% ipython --no-banner

In [1]: import numpy as np

In [2]: import numpy.linalg as la

In [3]: np.set_printoptions(precision=2, suppress=True, linewidth=120, legacy="1.25")

In [4]: def rd(a):
   ...:     return np.round(a, 2) + 0
   ...: 

In [5]: feats = np.maximum(np.array([[0, -2],
   ...:     [4, 3],
   ...:     [-5, 0],
   ...:     [-2, 2],
   ...:     [-1, 4],
   ...:     [0, -2],
   ...:     [2, 4],
   ...:     [-1, -3],
   ...:     [-4, 0],
   ...:     [-2, -2],
   ...:     [1, 5],
   ...:     [-4, 1],
   ...:     [-3, 1],
   ...:     [-1, 5],
   ...:     [-5, -2]]) @ np.array([[2, -2, 2, -2, 2, 0], [1, 1, 1, -1, -1, 1]]) + np.array([-7, 1, -5, 5, -3, 7]), 0)

In [6]: print(feats)
[[ 0  0  0  7  0  5]
 [ 4  0  6  0  2 10]
 [ 0 11  0 15  0  7]
 [ 0  7  0  7  0  9]
 [ 0  7  0  3  0 11]
 [ 0  0  0  7  0  5]
 [ 1  1  3  0  0 11]
 [ 0  0  0 10  0  4]
 [ 0  9  0 13  0  7]
 [ 0  3  0 11  0  5]
 [ 0  4  2  0  0 12]
 [ 0 10  0 12  0  8]
 [ 0  8  0 10  0  8]
 [ 0  8  0  2  0 12]
 [ 0  9  0 17  0  5]]

In [7]: A2 = np.c_[feats[:, :2] @ np.array([[2, 2], [-1, 0]]), np.array([3, -3, -2, 1, 0, 1, 3, 4, -4, -5, -2, 0, -4, 2, -2])]

In [8]: print(A2)
[[  0   0   3]
 [  8   8  -3]
 [-11   0  -2]
 [ -7   0   1]
 [ -7   0   0]
 [  0   0   1]
 [  1   2   3]
 [  0   0   4]
 [ -9   0  -4]
 [ -3   0  -5]
 [ -4   0  -2]
 [-10   0   0]
 [ -8   0  -4]
 [ -8   0   2]
 [ -9   0  -2]]

In [9]: print(rd(la.norm(la.qr(feats)[0].T @ A2, axis=0) ** 2 / ((A2 ** 2).sum(axis=0) + 1e-12)))
[1.   1.   0.51]

In [10]: print(la.matrix_rank(np.c_[feats, A2]))
7

In [11]: z = feats[:, 5] > np.median(feats[:, 5])

In [12]: f = feats[z].mean(axis=0) - feats[~z].mean(axis=0)

In [13]: print(((feats - feats.mean(axis=0)) @ f > 0).astype(int))
[0 1 0 1 1 0 1 0 0 0 1 0 0 1 0]

In [14]: print(rd(f))
[ 0.83 -1.06  1.83 -9.33  0.33  4.83]

In [15]: print((((feats - feats.mean(axis=0)) @ f > 0) == z).mean())
1.0

In [16]: print(z.astype(int))
[0 1 0 1 1 0 1 0 0 0 1 0 0 1 0]

In [17]: cen = feats - feats.mean(axis=0)

In [18]: vecs = la.svd(cen)[2][:4]

In [19]: A2 = cen - cen @ vecs.T @ vecs

In [20]: print(rd((cen @ vecs.T).std(axis=0)))
[6.31 3.78 1.55 0.41]

In [21]: print(rd(A2.std(axis=0)))
[0.07 0.03 0.05 0.03 0.06 0.06]

In [22]: print(la.norm(A2, axis=1).round(6).argmax())
10

In [23]: A = np.cumsum(np.array([[2, -1, 2],
    ...:     [2, -3, -3],
    ...:     [1, -2, 3],
    ...:     [0, -3, -3],
    ...:     [-2, -1, 3],
    ...:     [3, 1, -3],
    ...:     [-3, 3, 3],
    ...:     [0, 0, 3],
    ...:     [3, 1, -2],
    ...:     [3, -3, 1],
    ...:     [3, -1, 2],
    ...:     [2, -2, 3],
    ...:     [3, -2, -2],
    ...:     [0, 1, 0],
    ...:     [-3, 2, 0],
    ...:     [-3, 0, -3],
    ...:     [-1, -2, 0],
    ...:     [-1, 1, -3],
    ...:     [3, -1, 2],
    ...:     [-1, 2, -2],
    ...:     [-2, -3, 2],
    ...:     [1, 3, 2],
    ...:     [2, -3, 3],
    ...:     [-3, -1, 1],
    ...:     [-1, 0, -3],
    ...:     [-3, 2, 0],
    ...:     [3, -3, -2],
    ...:     [-3, 1, -3],
    ...:     [-1, 2, 2],
    ...:     [-2, -3, 0],
    ...:     [-2, -3, 0],
    ...:     [3, 0, 0],
    ...:     [-2, 0, 3],
    ...:     [2, -2, 2],
    ...:     [-3, 0, -1],
    ...:     [3, 1, 3],
    ...:     [2, 2, -2],
    ...:     [-1, -1, 3],
    ...:     [2, 1, 3]]), axis=0)

In [24]: print(A)
[[  2  -1   2]
 [  4  -4  -1]
 [  5  -6   2]
 [  5  -9  -1]
 [  3 -10   2]
 [  6  -9  -1]
 [  3  -6   2]
 [  3  -6   5]
 [  6  -5   3]
 [  9  -8   4]
 [ 12  -9   6]
 [ 14 -11   9]
 [ 17 -13   7]
 [ 17 -12   7]
 [ 14 -10   7]
 [ 11 -10   4]
 [ 10 -12   4]
 [  9 -11   1]
 [ 12 -12   3]
 [ 11 -10   1]
 [  9 -13   3]
 [ 10 -10   5]
 [ 12 -13   8]
 [  9 -14   9]
 [  8 -14   6]
 [  5 -12   6]
 [  8 -15   4]
 [  5 -14   1]
 [  4 -12   3]
 [  2 -15   3]
 [  0 -18   3]
 [  3 -18   3]
 [  1 -18   6]
 [  3 -20   8]
 [  0 -20   7]
 [  3 -19  10]
 [  5 -17   8]
 [  4 -18  11]
 [  6 -17  14]]

In [25]: Z = A[[28, 17]].astype(float)

In [26]: for _ in range(7):
    ...:     z = la.norm(A[:, None] - Z, axis=-1).argmin(axis=1)
    ...:     Z = np.array([A[z == j].mean(axis=0) for j in range(2)])
    ...: 

In [27]: print(z)
[1 1 1 1 1 1 1 1 1 1 1 1 1 1 1 1 1 1 1 1 1 1 1 0 0 0 0 0 0 0 0 0 0 0 0 0 0 0 0]

In [28]: print(rd(Z))
[[  4.12 -16.31   6.38]
 [  8.87  -9.13   3.57]]

In [29]: proj = A @ la.solve(A.T @ A, A.T)

In [30]: print(la.matrix_rank(np.eye(39) - proj))
36

In [31]: print(np.trace(proj))
3.0

In [32]: print(rd(la.eigvalsh(proj)))
[0. 0. 0. 0. 0. 0. 0. 0. 0. 0. 0. 0. 0. 0. 0. 0. 0. 0. 0. 0. 0. 0. 0. 0. 0. 0. 0. 0. 0. 0. 0. 0. 0. 0. 0. 0. 1. 1. 1.]

In [33]: J = np.array([[1, -1, 4, -2, 5, -4, -4, 2],
    ...:     [-3, 2, 5, 0, 3, -4, 4, 5],
    ...:     [4, -1, 0, -5, -1, -2, 3, 3],
    ...:     [0, 4, -5, -4, 2, 2, -2, 3],
    ...:     [2, -1, 3, 2, -2, 5, 2, -1],
    ...:     [3, -3, -3, 3, -5, -1, 0, -2],
    ...:     [5, -1, 3, -1, -4, -4, -4, 4],
    ...:     [3, -3, 2, -5, 4, 5, 2, -5]])

In [34]: print(J)
[[ 1 -1  4 -2  5 -4 -4  2]
 [-3  2  5  0  3 -4  4  5]
 [ 4 -1  0 -5 -1 -2  3  3]
 [ 0  4 -5 -4  2  2 -2  3]
 [ 2 -1  3  2 -2  5  2 -1]
 [ 3 -3 -3  3 -5 -1  0 -2]
 [ 5 -1  3 -1 -4 -4 -4  4]
 [ 3 -3  2 -5  4  5  2 -5]]

In [35]: q, vecs = la.qr(J[:, :3])[0], la.qr(J[:, 3:])[0]

In [36]: sig = la.svd(q.T @ vecs, compute_uv=False)

In [37]: print(rd(sig))
[1.   0.95 0.34]

In [38]: print(rd(la.norm(q @ q.T - vecs @ vecs.T, 2)))
1.0

In [39]: m1 = np.loadtxt("out13.csv", delimiter=",")

In [40]: print(rd(m1))
[[ 0.98 -0.06  0.06  0.1   0.06 -0.06 -0.02  0.06  0.02  0.06  0.06  0.06  0.02]
 [-0.06  0.82  0.18  0.3   0.18 -0.18 -0.06  0.18  0.06  0.18  0.18  0.18  0.06]
 [ 0.06  0.18  0.82 -0.3  -0.18  0.18  0.06 -0.18 -0.06 -0.18 -0.18 -0.18 -0.06]
 [ 0.1   0.3  -0.3   0.5  -0.3   0.3   0.1  -0.3  -0.1  -0.3  -0.3  -0.3  -0.1 ]
 [ 0.06  0.18 -0.18 -0.3   0.82  0.18  0.06 -0.18 -0.06 -0.18 -0.18 -0.18 -0.06]
 [-0.06 -0.18  0.18  0.3   0.18  0.82 -0.06  0.18  0.06  0.18  0.18  0.18  0.06]
 [-0.02 -0.06  0.06  0.1   0.06 -0.06  0.98  0.06  0.02  0.06  0.06  0.06  0.02]
 [ 0.06  0.18 -0.18 -0.3  -0.18  0.18  0.06  0.82 -0.06 -0.18 -0.18 -0.18 -0.06]
 [ 0.02  0.06 -0.06 -0.1  -0.06  0.06  0.02 -0.06  0.98 -0.06 -0.06 -0.06 -0.02]
 [ 0.06  0.18 -0.18 -0.3  -0.18  0.18  0.06 -0.18 -0.06  0.82 -0.18 -0.18 -0.06]
 [ 0.06  0.18 -0.18 -0.3  -0.18  0.18  0.06 -0.18 -0.06 -0.18  0.82 -0.18 -0.06]
 [ 0.06  0.18 -0.18 -0.3  -0.18  0.18  0.06 -0.18 -0.06 -0.18 -0.18  0.82 -0.06]
 [ 0.02  0.06 -0.06 -0.1  -0.06  0.06  0.02 -0.06 -0.02 -0.06 -0.06 -0.06  0.98]]

In [41]: ev, vecs = la.eigh(m1)

In [42]: print(ev.sum(), np.trace(m1))
11.0 11.0

In [43]: print(rd(la.eigvalsh(m1 @ m1)))
[1. 1. 1. 1. 1. 1. 1. 1. 1. 1. 1. 1. 1.]

In [44]: print(rd(ev))
[-1.  1.  1.  1.  1.  1.  1.  1.  1.  1.  1.  1.  1.]

In [45]: print((ev > 1e-8).sum(), (ev < -1e-8).sum())
12 1

In [46]: f, v = m1[12], m1[0]

In [47]: print(rd(f @ f))
1.0

In [48]: print(rd(f @ v))
0.0

In [49]: pr = (f @ v) / (f @ f) * f

In [50]: print(rd(la.norm(f + v) ** 2 + la.norm(f - v) ** 2))
4.0

In [51]: print(rd(v - pr))
[ 0.98 -0.06  0.06  0.1   0.06 -0.06 -0.02  0.06  0.02  0.06  0.06  0.06  0.02]

In [52]: print(la.matrix_rank(np.outer(f, v)))
1

In [53]: print((v - pr) @ f)
0.0

In [54]: ev, vecs = la.eigh(m1)

In [55]: vec = np.array([2, -1, 2, 1, -2, -2, -2, 1, -2, -1, -1, -1, 2])

In [56]: print(rd(vec @ m1 @ vec / (vec @ vec)), rd(ev[0]), rd(ev[-1]))
0.96 -1.0 1.0

In [57]: print(rd(np.abs(m1).sum(axis=1).max()), rd(np.abs(ev).max()))
3.28 1.0

In [58]: print(rd(vec @ m1 @ vec))
32.73

In [59]: W0 = np.loadtxt("arr.csv", delimiter=",")

In [60]: print(W0)
[[0. 1. 1. 0. 0. 0. 0. 0. 0.]
 [1. 0. 1. 0. 0. 0. 0. 1. 0.]
 [1. 1. 0. 0. 0. 1. 0. 0. 0.]
 [0. 0. 0. 0. 1. 1. 0. 0. 0.]
 [0. 0. 0. 1. 0. 1. 1. 0. 0.]
 [0. 0. 1. 1. 1. 0. 0. 0. 0.]
 [0. 0. 0. 0. 1. 0. 0. 0. 1.]
 [0. 1. 0. 0. 0. 0. 0. 0. 0.]
 [0. 0. 0. 0. 0. 0. 1. 0. 0.]]

In [61]: rng = np.random.default_rng(744)

In [62]: z = rng.permutation(9)

In [63]: print(z)
[1 4 3 2 6 8 5 7 0]

In [64]: A2 = W0[z][:, z]

In [65]: print(np.trace(A2))
0.0

In [66]: print(np.diag(A2))
[0. 0. 0. 0. 0. 0. 0. 0. 0.]

In [67]: print(rd(la.det(A2)), rd(la.det(W0[z])))
-2.0 -2.0

In [68]: print(np.allclose(A2, W0))
False

In [69]: print(A2)
[[0. 0. 0. 1. 0. 0. 0. 1. 1.]
 [0. 0. 1. 0. 1. 0. 1. 0. 0.]
 [0. 1. 0. 0. 0. 0. 1. 0. 0.]
 [1. 0. 0. 0. 0. 0. 1. 0. 1.]
 [0. 1. 0. 0. 0. 1. 0. 0. 0.]
 [0. 0. 0. 0. 1. 0. 0. 0. 0.]
 [0. 1. 1. 1. 0. 0. 0. 0. 0.]
 [1. 0. 0. 0. 0. 0. 0. 0. 0.]
 [1. 0. 0. 1. 0. 0. 0. 0. 0.]]

In [70]: print(rd(np.sort(np.abs(la.eigvals(A2)))))
[0.34 0.42 0.67 1.02 1.37 1.57 1.86 1.99 2.53]

In [71]: ev, vecs = la.eigh(W0)

In [72]: vec = np.array([-3, -3, 1, 0, -1, -2, 0, 1, -2])

In [73]: print(vec @ W0 @ vec / (vec @ vec), rd(ev[0]), rd(ev[-1]))
0.0 -1.86 2.53

In [74]: print(vec @ W0 @ vec)
0.0

In [75]: print(np.abs(W0).sum(axis=1).max(), rd(np.abs(ev).max()))
3.0 2.53

In [76]: print((np.sign(vecs[:, -1].round(6)) == np.sign(vecs[0, -1].round(6))).astype(int))
[1 1 1 1 1 1 1 1 1]

In [77]: data = np.loadtxt("x.csv", delimiter=",")

In [78]: print(data)
[[ 0.86  0.03 -1.75 -0.08  4.45  0.08  0.27  4.44  4.42  0.43  0.75  6.03]
 [ 5.99 -1.07  4.5  -2.16 -1.05 -1.61  0.61  0.61  1.12 -3.39 -0.58  4.53]
 [-2.66  2.34  0.15  5.96  3.02  1.68  0.31  3.5   4.3  -1.67  2.05 -1.45]
 [ 6.82  0.95  2.58  4.42 -2.67 -0.88 -3.13 -1.11  1.78  0.47  1.34  1.47]
 [-2.28  2.94 -1.33 -3.03  2.71 -0.35  1.33  6.65 -2.82  3.11  1.76 -1.06]
 [-1.1   5.41 -2.5   0.5  -0.04 -4.67  3.63  4.56  0.82  1.46  1.35 -1.6 ]
 [ 3.38  0.68 -1.46  1.62  0.26  3.23 -5.05  3.85  1.69  0.94  4.31 -3.2 ]
 [-1.4   4.3   0.54 -0.25 -3.74 -2.99 -0.07 -1.27 -6.52 -3.45 -0.19  0.44]
 [-0.18 -5.72 -4.33 -3.    1.48  2.23  2.96 -1.62 -1.71 -0.88 -2.73 -3.12]
 [-2.29  0.55  0.61  7.57 -4.23  1.98  1.68 -1.8  -0.66  0.69 -1.82  2.15]
 [ 0.33 -0.57  2.7   1.45  1.6  -5.29  0.26  5.14  5.09  0.04  2.17  1.6 ]
 [-0.05 -2.23 -0.88 -4.   -0.4   5.69  5.47 -2.71 -1.69  2.26  0.02 -0.69]
 [ 0.83 -0.67 -1.25 -0.07  3.31 -1.26 -1.32 -1.43 -0.84 -4.26 -7.86  0.52]
 [ 1.74  3.89 -4.13  0.56 -4.51  1.43 -5.02  3.08 -1.4  -0.3   1.19 -1.96]
 [-1.33  0.11  2.59 -0.17  1.62 -0.36 -3.14  2.35  4.45 -6.28 -2.56 -2.75]
 [-1.29 -2.73 -3.66 -0.98 -3.18  3.72 -4.07  4.72  2.03  0.7  -2.68 -1.41]
 [-0.63 -2.05 -1.07  1.1  -2.58  3.63 -2.78 -0.92 -2.16  7.45  2.07 -0.39]
 [-1.15 -4.95 -0.94 -4.77 -1.02 -3.42 -0.01  4.77  1.92 -0.94 -2.54 -2.01]
 [-1.64 -1.84  1.64 -5.92 -0.36  1.64 -1.14  0.67  3.03 -0.74  5.08  4.02]
 [-1.5   1.    4.94 -1.76  0.45  0.56  3.11  2.56  1.68  4.89  4.47 -2.41]
 [ 3.68  1.82 -5.59  0.81  3.16 -0.9   5.06 -0.58 -0.77  3.14 -1.14  1.63]
 [ 3.56  2.25 -5.06  2.04  0.88 -0.26  2.06  0.64  2.26 -4.92  3.21  2.72]
 [-0.56  2.13 -0.59 -4.98 -2.08  0.11  2.99  2.07  3.5   1.35 -4.63  4.11]
 [-1.47 -0.93  4.14 -0.63  4.24  2.58  0.52 -5.39  1.99  3.89 -2.32  0.99]
 [ 4.33 -0.94 -0.05  5.24  3.14  2.19 -1.25 -0.26  2.71  1.28 -1.73 -4.96]
 [-1.07  4.82 -0.51 -2.18  1.36  1.7  -3.5   3.71 -0.34 -4.62  1.65 -3.97]
 [-1.73  1.12 -3.4   6.32 -0.19 -1.27 -4.57  1.58  1.27  3.75  1.06  1.57]
 [-4.09 -3.52 -3.72 -3.35 -2.7   3.8   0.38 -4.12  1.75 -0.79  1.32  1.25]
 [ 6.47 -0.67  0.19 -0.94 -3.1   1.74 -0.43  1.96  3.44  1.77 -4.98 -0.57]
 [-1.62 -1.86 -2.81 -4.45  3.96  0.06  1.37 -1.34  6.13  2.31  1.97  0.09]
 [ 5.3   3.77  3.3   3.1  -0.7   2.72  2.64 -1.05 -3.18 -2.32  0.77 -2.25]
 [-1.35  3.08  1.15 -4.57  1.96  0.62 -3.96 -3.89 -0.92 -2.84 -4.26  2.1 ]
 [-0.12  0.5   2.97 -2.05 -3.21 -0.74  1.98 -0.93 -6.77 -5.   -0.42 -0.14]
 [-2.45 -3.12 -0.63  1.66  5.24 -1.3   4.34 -2.34 -1.49  3.4   1.15 -3.54]
 [-1.25  4.33  3.34  0.89  1.5  -4.06 -4.71 -1.03 -3.15 -0.39 -2.86 -2.75]
 [-1.92 -0.26  1.19 -5.98  1.54  6.63 -0.7   1.07 -2.1  -1.26  1.24 -1.9 ]
 [-1.62  0.21 -0.37  2.37  3.59  3.27  3.98 -5.74  1.02  2.01  2.98 -2.28]]

In [79]: A2 = data / la.norm(data, axis=1, keepdims=True)

In [80]: G = A2 @ A2.T

In [81]: print(rd(la.norm(A2, axis=1)))
[1. 1. 1. 1. 1. 1. 1. 1. 1. 1. 1. 1. 1. 1. 1. 1. 1. 1. 1. 1. 1. 1. 1. 1. 1. 1. 1. 1. 1. 1. 1. 1. 1. 1. 1. 1. 1.]

In [82]: print(rd(G[5]))
[ 0.2  -0.24  0.33 -0.17  0.63  1.    0.02  0.2  -0.3  -0.09  0.44 -0.28 -0.25  0.22 -0.08 -0.14 -0.26  0.12 -0.22
  0.33  0.4   0.28  0.23 -0.46 -0.13  0.25  0.22 -0.42 -0.13  0.06 -0.01 -0.36 -0.12  0.1   0.11 -0.33 -0.11]

In [83]: print(rd(np.degrees(np.arccos(np.clip(G[5, 19], -1, 1)))))
70.99
